$ python3 -q
>>> import numpy as np
>>> np.set_printoptions(suppress=True, linewidth=120)
>>> E = np.loadtxt("sample13.csv", delimiter=",")
>>> E
array([[ 0.,  2., -2.,  2., -1.,  1.,  2.,  1., -1.,  1., -2., -1., -2., -2.],
       [ 0.,  0.,  0.,  2., -1.,  2., -2.,  0.,  0., -1., -2., -1.,  0., -2.],
       [ 0.,  0.,  0.,  0.,  0., -2., -2.,  0.,  1.,  2.,  0.,  2.,  1., -1.],
       [ 0.,  0.,  0.,  0.,  1., -2.,  1.,  2., -1., -2.,  1.,  1.,  2.,  0.],
       [ 0.,  0.,  0.,  0.,  0.,  2.,  2.,  1.,  2.,  0.,  1., -1.,  1., -1.],
       [ 0.,  0.,  0.,  0.,  0.,  0., -2., -2., -1., -1.,  2.,  0., -2.,  1.],
       [ 0.,  0.,  0.,  0.,  0.,  0.,  0.,  2., -2., -2.,  2.,  2.,  1.,  0.],
       [ 0.,  0.,  0.,  0.,  0.,  0.,  0.,  0.,  0.,  1.,  0.,  1.,  2.,  0.],
       [ 0.,  0.,  0.,  0.,  0.,  0.,  0.,  0.,  0., -2., -1.,  0.,  0., -1.],
       [ 0.,  0.,  0.,  0.,  0.,  0.,  0.,  0.,  0.,  0., -1., -1., -2., -2.],
       [ 0.,  0.,  0.,  0.,  0.,  0.,  0.,  0.,  0.,  0.,  0.,  0.,  0., -2.],
       [ 0.,  0.,  0.,  0.,  0.,  0.,  0.,  0.,  0.,  0.,  0.,  0.,  0.,  2.],
       [ 0.,  0.,  0.,  0.,  0.,  0.,  0.,  0.,  0.,  0.,  0.,  0.,  0., -1.],
       [ 0.,  0.,  0.,  0.,  0.,  0.,  0.,  0.,  0.,  0.,  0.,  0.,  0.,  0.]])
>>> # null space of dimension 3
>>> rank = np.linalg.matrix_rank(E)
>>> rank
np.int64(11)
>>> ns = np.linalg.svd(E)[2][rank:].T
>>> np.linalg.matrix_rank(E.T @ E), np.linalg.matrix_rank(E @ E.T)
(np.int64(11), np.int64(11))
>>> np.allclose(E @ ns, 0)
True
>>> left, s, VT = np.linalg.svd(E)
>>> np.argmax(s[:-1] / (s[1:] + 1e-6)) + 1
np.int64(11)
>>> M2 = left[:, :11] @ np.diag(s[:11]) @ VT[:11]
>>> np.linalg.matrix_rank(M2)
np.int64(11)
>>> round(float(np.linalg.norm(E - M2) / np.linalg.norm(E)), 3)
0.0
>>> rng = np.random.default_rng(79503)
>>> lab = rng.permutation(14)
>>> lab
array([ 2, 13,  4, 11,  0,  6, 12,  1,  7,  8,  5,  3, 10,  9])
>>> M2 = E[lab][:, lab]
>>> np.round(np.linalg.det(M2), 3), round(float(np.linalg.det(E[lab])), 3)
(np.float64(0.0), 0.0)
>>> np.diag(M2)
array([0., 0., 0., 0., 0., 0., 0., 0., 0., 0., 0., 0., 0., 0.])
>>> np.trace(M2)
np.float64(0.0)
>>> np.round(np.sort(np.abs(np.linalg.eigvals(M2))), 3)
array([0., 0., 0., 0., 0., 0., 0., 0., 0., 0., 0., 0., 0., 0.])
>>> feats = np.load("arr.npy")
>>> feats
array([[ 0, -2, -1,  0, -3,  0, -1,  0, -1,  0],
       [ 0,  0,  0,  0,  0,  0,  0,  0,  0,  0],
       [ 0, -2, -1,  0, -3,  0, -1,  0, -1,  0],
       [ 0,  0,  0,  0,  0,  0,  0,  0,  0,  0],
       [ 0,  0,  0,  0,  0,  0,  0,  0,  0,  0]])
>>> # columns 0 and 3 are equal
>>> np.linalg.matrix_rank(feats, rtol=0.1)
np.int64(1)
>>> np.argsort(-np.linalg.norm(feats, axis=0).round(6), kind="stable")[:3]
array([4, 1, 2])
>>> left, s, VT = np.linalg.svd(feats)
>>> evecs = VT[:(s > 1e-8).sum()]
>>> x = feats[0] + 4 * feats[3] + rng.integers(2) * np.eye(10)[1]
>>> x
array([ 0., -1., -1.,  0., -3.,  0., -1.,  0., -1.,  0.])
>>> np.round(np.diag(evecs.T @ evecs), 3)
array([0.   , 0.25 , 0.062, 0.   , 0.562, 0.   , 0.062, 0.   , 0.062, 0.   ])
>>> round(np.linalg.norm(x - evecs.T @ evecs @ x), 3)
np.float64(0.866)
>>> np.linalg.matrix_rank(np.vstack([feats, x]))
np.int64(2)
>>> round(float(np.trace(np.linalg.pinv(feats) @ feats)), 3)
1.0
>>> left, s, VT = np.linalg.svd(feats)
>>> s.round(3)
array([5.657, 0.   , 0.   , 0.   , 0.   ])
>>> np.argmax(s[:-1] / (s[1:] + 1e-6)) + 1
np.int64(1)
>>> M2 = left[:, :1] @ np.diag(s[:1]) @ VT[:1]
>>> np.round(np.linalg.norm(feats - M2, 2), 3), s[1]
(np.float64(0.0), np.float64(0.0))
>>> np.abs(np.diag(np.linalg.qr(E)[1])) > 1e-9
array([False, False, False, False, False, False, False, False, False, False, False, False, False, False])
>>> np.round(np.trace(np.linalg.pinv(E) @ E), 3)
np.float64(11.0)
>>> np.allclose(E[:-1].T @ np.linalg.lstsq(E[:-1].T, E[-1])[0], E[-1])
True
>>> X = np.loadtxt("w.csv", delimiter=",")
>>> X
array([[0., 0., 0., 0., 1., 1., 0., 1., 0., 1., 0., 0., 0., 0., 0., 0.],
       [0., 0., 1., 0., 0., 0., 1., 0., 0., 0., 0., 1., 0., 0., 0., 1.],
       [0., 1., 0., 0., 0., 0., 1., 0., 0., 0., 0., 1., 0., 0., 1., 1.],
       [0., 0., 0., 0., 0., 0., 0., 0., 0., 0., 1., 0., 1., 1., 0., 0.],
       [1., 0., 0., 0., 0., 1., 0., 0., 0., 1., 0., 0., 0., 0., 0., 0.],
       [1., 0., 0., 0., 1., 0., 0., 1., 0., 1., 0., 0., 0., 0., 0., 0.],
       [0., 1., 1., 0., 0., 0., 0., 0., 0., 0., 0., 1., 0., 0., 1., 1.],
       [1., 0., 0., 0., 0., 1., 0., 0., 0., 1., 0., 0., 0., 0., 0., 0.],
       [0., 0., 0., 0., 0., 0., 0., 0., 0., 0., 1., 0., 1., 1., 0., 0.],
       [1., 0., 0., 0., 1., 1., 0., 1., 0., 0., 0., 0., 0., 0., 0., 0.],
       [0., 0., 0., 1., 0., 0., 0., 0., 1., 0., 0., 0., 1., 1., 0., 0.],
       [0., 1., 1., 0., 0., 0., 1., 0., 0., 0., 0., 0., 0., 0., 0., 1.],
       [0., 0., 0., 1., 0., 0., 0., 0., 1., 0., 1., 0., 0., 1., 0., 0.],
       [0., 0., 0., 1., 0., 0., 0., 0., 1., 0., 1., 0., 1., 0., 0., 0.],
       [0., 0., 1., 0., 0., 0., 1., 0., 0., 0., 0., 0., 0., 0., 0., 1.],
       [0., 1., 1., 0., 0., 0., 1., 0., 0., 0., 0., 1., 0., 0., 1., 0.]])
>>> # 3 groups of indices that never mix
>>> np.linalg.lstsq(X[:-1].T, X[-1])[2]
np.int32(13)
>>> round(np.trace(np.linalg.pinv(X) @ X), 3)
np.float64(14.0)
>>> np.unique(X.round(6), axis=0).shape
(14, 16)
>>> np.abs(np.diag(np.linalg.qr(X)[1])) > 1e-9
array([ True,  True,  True,  True,  True,  True,  True, False, False,  True,  True,  True,  True,  True,  True,  True])
>>> A = 5 * np.eye(8) + np.ones((8, 8))
>>> A
array([[6., 1., 1., 1., 1., 1., 1., 1.],
       [1., 6., 1., 1., 1., 1., 1., 1.],
       [1., 1., 6., 1., 1., 1., 1., 1.],
       [1., 1., 1., 6., 1., 1., 1., 1.],
       [1., 1., 1., 1., 6., 1., 1., 1.],
       [1., 1., 1., 1., 1., 6., 1., 1.],
       [1., 1., 1., 1., 1., 1., 6., 1.],
       [1., 1., 1., 1., 1., 1., 1., 6.]])
>>> # symmetric, so the eigenvalues are real
>>> A @ (-1.0) ** np.arange(8)
array([ 5., -5.,  5., -5.,  5., -5.,  5., -5.])
>>> (A @ A)[0]
array([43., 18., 18., 18., 18., 18., 18., 18.])
>>> L = np.linalg.cholesky(A)
>>> np.round(A / np.sqrt(np.outer(np.diag(A), np.diag(A))), 3)
array([[1.   , 0.167, 0.167, 0.167, 0.167, 0.167, 0.167, 0.167],
       [0.167, 1.   , 0.167, 0.167, 0.167, 0.167, 0.167, 0.167],
       [0.167, 0.167, 1.   , 0.167, 0.167, 0.167, 0.167, 0.167],
       [0.167, 0.167, 0.167, 1.   , 0.167, 0.167, 0.167, 0.167],
       [0.167, 0.167, 0.167, 0.167, 1.   , 0.167, 0.167, 0.167],
       [0.167, 0.167, 0.167, 0.167, 0.167, 1.   , 0.167, 0.167],
       [0.167, 0.167, 0.167, 0.167, 0.167, 0.167, 1.   , 0.167],
       [0.167, 0.167, 0.167, 0.167, 0.167, 0.167, 0.167, 1.   ]])
>>> np.round(np.diag(L) ** 2, 3)
array([6.   , 5.833, 5.714, 5.625, 5.556, 5.5  , 5.455, 5.417])
>>> np.linalg.eigvalsh(A).min() > 0
np.True_
>>> np.round(L @ L.T, 3)
array([[6., 1., 1., 1., 1., 1., 1., 1.],
       [1., 6., 1., 1., 1., 1., 1., 1.],
       [1., 1., 6., 1., 1., 1., 1., 1.],
       [1., 1., 1., 6., 1., 1., 1., 1.],
       [1., 1., 1., 1., 6., 1., 1., 1.],
       [1., 1., 1., 1., 1., 6., 1., 1.],
       [1., 1., 1., 1., 1., 1., 6., 1.],
       [1., 1., 1., 1., 1., 1., 1., 6.]])
>>> np.round(np.abs(np.linalg.eigvals(A)).max(), 3)
np.float64(13.0)
>>> np.allclose(A, A.T)
True
>>> np.allclose(A @ A.T, A.T @ A)
True
>>> np.round(np.linalg.matrix_power(A, 2), 3)
array([[43., 18., 18., 18., 18., 18., 18., 18.],
       [18., 43., 18., 18., 18., 18., 18., 18.],
       [18., 18., 43., 18., 18., 18., 18., 18.],
       [18., 18., 18., 43., 18., 18., 18., 18.],
       [18., 18., 18., 18., 43., 18., 18., 18.],
       [18., 18., 18., 18., 18., 43., 18., 18.],
       [18., 18., 18., 18., 18., 18., 43., 18.],
       [18., 18., 18., 18., 18., 18., 18., 43.]])
>>> M2 = np.array([[-2, 3],
...     [1, -1],
...     [2, 2],
...     [-2, 2],
...     [-3, 2],
...     [1, -2],
...     [-2, -2],
...     [2, -3]])
>>> np.einsum("ik,kj->ji", A, M2)
array([[-13.,   2.,   7., -13., -18.,   2., -13.,   7.],
       [ 16.,  -4.,  11.,  11.,  11.,  -9.,  -9., -14.]])
>>> M2.T @ A.T
array([[-13.,   2.,   7., -13., -18.,   2., -13.,   7.],
       [ 16.,  -4.,  11.,  11.,  11.,  -9.,  -9., -14.]])
>>> np.einsum("ik,kj->ij", A, M2)
array([[-13.,  16.],
       [  2.,  -4.],
       [  7.,  11.],
       [-13.,  11.],
       [-18.,  11.],
       [  2.,  -9.],
       [-13.,  -9.],
       [  7., -14.]])
>>> round(np.linalg.norm(A) ** 2 / np.linalg.norm(A, 2) ** 2, 3)
np.float64(2.036)
>>> round(float(np.linalg.norm(A[4] - A[0])), 3)
7.071
>>> np.round(np.linalg.norm(A, 2), 3)
np.float64(13.0)
>>> np.round(np.linalg.norm(A, axis=0), 3)
array([6.557, 6.557, 6.557, 6.557, 6.557, 6.557, 6.557, 6.557])
>>> W0 = np.load("block9.npy")
>>> W0
array([[-4,  4,  3, -3,  1, -4,  1,  0,  2, -5,  3,  1,  3,  5],
       [ 0,  4,  1,  3, -1, -4, -3, -5,  5,  4,  0, -1,  4,  3],
       [ 1, -4, -5,  3,  2,  5, -1,  5,  0,  1,  2,  3, -1,  0],
       [-3, -2,  4,  2,  3,  0,  0,  1,  3, -2, -4,  3,  2, -3],
       [ 4,  4,  0,  4, -4,  0,  1,  3, -4,  1,  5, -3,  5,  5],
       [ 0, -3,  4, -3, -2,  1, -1,  3, -2, -1, -5, -4,  3,  3],
       [ 0, -1,  4, -1, -4,  1,  1,  4, -3,  1, -5,  5,  2,  5],
       [ 1, -4, -3, -4, -1, -3,  0, -1,  1,  0,  4, -1,  5,  4],
       [ 4,  1, -2,  2,  0,  4, -3, -1,  3, -4, -1,  0, -1,  2],
       [ 2, -1,  5, -1, -2,  3,  2,  0,  1, -4, -3,  1, -1, -4],
       [ 0,  0, -2,  0, -3,  4,  4, -5,  2, -1,  4,  5, -3,  0],
       [ 0,  0,  3,  1, -4,  1, -2,  1,  0, -2, -3,  1,  4, -1],
       [ 4, -3, -3,  5, -4, -3, -1, -3,  4, -2,  4,  3,  2, -2],
       [ 4, -1,  0, -5, -2,  1,  1,  1, -2, -2,  0, -3,  4, -2]])
>>> x = np.array([7, 3, -9, 8, 7, 1, 3, 2, -4, 6, -9, 8, -4, -1])
>>> h = np.maximum(W0 @ x, 0)
>>> np.maximum(W0 @ (3 * x), 0)
array([  0,   0, 318,  21,   0,   0,  81,   0,  99,   0,  15,   0,   0,   0])
>>> np.round(np.tanh(W0 @ x), 3)
array([-1., -1.,  1.,  1., -1., -1.,  1., -1.,  1., -1.,  1., -1.,  0., -1.])
>>> M2 = np.array([[-2, 3, 1],
...     [-2, -2, -2],
...     [2, 2, -2],
...     [3, 1, 1],
...     [0, 0, -3],
...     [-1, 0, 1],
...     [0, -2, 2],
...     [1, 1, -3],
...     [3, -2, -3],
...     [1, -1, 2],
...     [-1, 2, 1],
...     [-3, 3, -3],
...     [-1, -3, -2],
...     [-1, 3, 1]])
>>> W0 @ M2
array([[-12,  -3, -43],
       [ 17, -22,  -8],
       [ -4,  26,   1],
       [ 28, -12, -50],
       [-18,  17,  28],
       [ 11,  -1,  -1],
       [-15,  30, -12],
       [-17,   0,  12],
       [ -8,  18,  -5],
       [  6,   3, -13],
       [-24,  12,  27],
       [  4,  -4, -18],
       [  4,  15,  10],
       [-22, -13,   8]])
>>> np.einsum("ij,ij->i", W0, W0)
array([141, 144, 121,  94, 175, 113, 141, 112,  82,  92, 125,  63, 147,  86])
>>> M2 = W0 / np.sqrt((W0 ** 2).mean(axis=1, keepdims=True))
>>> np.linalg.matrix_rank(W0 - W0.mean(axis=1, keepdims=True))
np.int64(13)
>>> f = np.array([1, 0, 3, 6, -8, -1, 5, 8, 6, 0, -4, 4, -2, -3])
>>> M2 = W0 + np.outer(f, np.eye(14)[1])
>>> np.round(np.linalg.det(M2) / np.linalg.det(W0), 3), np.round(1 + np.linalg.solve(W0, f)[1], 3)
(np.float64(-1.897), np.float64(-1.897))
>>> left, s, VT = np.linalg.svd(X)
>>> evecs = VT[:(s > 1e-8).sum()]
>>> x = X[3] + -2 * X[8] + rng.integers(2) * np.eye(16)[11]
>>> x
array([ 0.,  0.,  0.,  0.,  0.,  0.,  0.,  0.,  0.,  0., -1.,  0., -1., -1.,  0.,  0.])
>>> np.linalg.matrix_rank(np.vstack([X, x]))
np.int64(14)
>>> np.allclose(evecs.T @ evecs @ x, x)
True
>>> M = 0.7 ** np.abs(np.subtract.outer(np.arange(8), np.arange(8)))
>>> M.round(3)
array([[1.   , 0.7  , 0.49 , 0.343, 0.24 , 0.168, 0.118, 0.082],
       [0.7  , 1.   , 0.7  , 0.49 , 0.343, 0.24 , 0.168, 0.118],
       [0.49 , 0.7  , 1.   , 0.7  , 0.49 , 0.343, 0.24 , 0.168],
       [0.343, 0.49 , 0.7  , 1.   , 0.7  , 0.49 , 0.343, 0.24 ],
       [0.24 , 0.343, 0.49 , 0.7  , 1.   , 0.7  , 0.49 , 0.343],
       [0.168, 0.24 , 0.343, 0.49 , 0.7  , 1.   , 0.7  , 0.49 ],
       [0.118, 0.168, 0.24 , 0.343, 0.49 , 0.7  , 1.   , 0.7  ],
       [0.082, 0.118, 0.168, 0.24 , 0.343, 0.49 , 0.7  , 1.   ]])
>>> # symmetric, so the eigenvalues are real
>>> L = np.linalg.cholesky(M)
>>> np.round(np.diag(L) ** 2, 3)
array([1.  , 0.51, 0.51, 0.51, 0.51, 0.51, 0.51, 0.51])
>>> np.round(L @ L.T, 3)
array([[1.   , 0.7  , 0.49 , 0.343, 0.24 , 0.168, 0.118, 0.082],
       [0.7  , 1.   , 0.7  , 0.49 , 0.343, 0.24 , 0.168, 0.118],
       [0.49 , 0.7  , 1.   , 0.7  , 0.49 , 0.343, 0.24 , 0.168],
       [0.343, 0.49 , 0.7  , 1.   , 0.7  , 0.49 , 0.343, 0.24 ],
       [0.24 , 0.343, 0.49 , 0.7  , 1.   , 0.7  , 0.49 , 0.343],
       [0.168, 0.24 , 0.343, 0.49 , 0.7  , 1.   , 0.7  , 0.49 ],
       [0.118, 0.168, 0.24 , 0.343, 0.49 , 0.7  , 1.   , 0.7  ],
       [0.082, 0.118, 0.168, 0.24 , 0.343, 0.49 , 0.7  , 1.   ]])
>>> np.round(M / np.sqrt(np.outer(np.diag(M), np.diag(M))), 3)
array([[1.   , 0.7  , 0.49 , 0.343, 0.24 , 0.168, 0.118, 0.082],
       [0.7  , 1.   , 0.7  , 0.49 , 0.343, 0.24 , 0.168, 0.118],
       [0.49 , 0.7  , 1.   , 0.7  , 0.49 , 0.343, 0.24 , 0.168],
       [0.343, 0.49 , 0.7  , 1.   , 0.7  , 0.49 , 0.343, 0.24 ],
       [0.24 , 0.343, 0.49 , 0.7  , 1.   , 0.7  , 0.49 , 0.343],
       [0.168, 0.24 , 0.343, 0.49 , 0.7  , 1.   , 0.7  , 0.49 ],
       [0.118, 0.168, 0.24 , 0.343, 0.49 , 0.7  , 1.   , 0.7  ],
       [0.082, 0.118, 0.168, 0.24 , 0.343, 0.49 , 0.7  , 1.   ]])
>>> np.linalg.eigvalsh(M).min() > 0
np.True_
